>>> import numpy as np
>>> np.set_printoptions(suppress=True, linewidth=120)
>>> F = np.load("data.npy")
>>> F
array([[ 0, -3, -3],
       [ 0, -1, -1],
       [ 0,  0, -3]])
>>> np.argsort(-np.linalg.norm(F, axis=0).round(6), kind="stable")[:3]
array([2, 1, 0])
>>> np.linalg.matrix_rank(F, rtol=0.1)
np.int64(2)
>>> np.round(np.linalg.norm(F, 2) / np.linalg.norm(F), 4)
np.float64(0.9371)
>>> E = np.load("case11.npy")
>>> E
array([[2, 0, 0, 0],
       [2, 0, 0, 0],
       [2, 0, 0, 0],
       [1, 1, 0, 1]])
>>> np.prod(np.diag(E)), round(np.linalg.det(E), 4)
(np.int64(0), np.float64(0.0))
>>> np.linalg.matrix_rank(E - E[0, 0] * np.eye(4))
np.int64(3)
>>> np.round(np.sort(np.linalg.eigvals(E)), 4)
array([0., 0., 1., 2.])
>>> [int(np.linalg.matrix_rank(np.linalg.matrix_power(E, p))) for p in range(1, 5)]
[2, 2, 2, 2]
>>> np.linalg.matrix_power(E - np.diag(np.diag(E)), 4)
array([[0, 0, 0, 0],
       [0, 0, 0, 0],
       [0, 0, 0, 0],
       [0, 0, 0, 0]])
>>> np.linalg.lstsq(F[:-1].T, F[-1])[2]
np.int32(1)
>>> np.unique(F.round(6), axis=0).shape
(3, 3)
>>> np.round(np.trace(np.linalg.pinv(F) @ F), 4)
np.float64(2.0)
>>> np.allclose(F[:-1].T @ np.linalg.lstsq(F[:-1].T, F[-1])[0], F[-1])
False
>>> Uu, sigma, VT = np.linalg.svd(E)
>>> sigma.round(4) + 0
array([3.6303, 1.3495, 0.    , 0.    ])
>>> np.argmax(sigma[:-1] / (sigma[1:] + 1e-6)) + 1
np.int64(2)
>>> other = Uu[:, :2] @ np.diag(sigma[:2]) @ VT[:2]
>>> round(float(np.abs(E - other).max()), 4)
0.0
>>> round(np.linalg.norm(E - other) / np.linalg.norm(E), 4)
np.float64(0.0)
>>> other.round(4) + 0
array([[2., 0., 0., 0.],
       [2., 0., 0., 0.],
       [2., 0., 0., 0.],
       [1., 1., 0., 1.]])
>>> round(np.linalg.norm(E - other, 2), 4), np.round(sigma[2], 4)
(np.float64(0.0), np.float64(0.0))
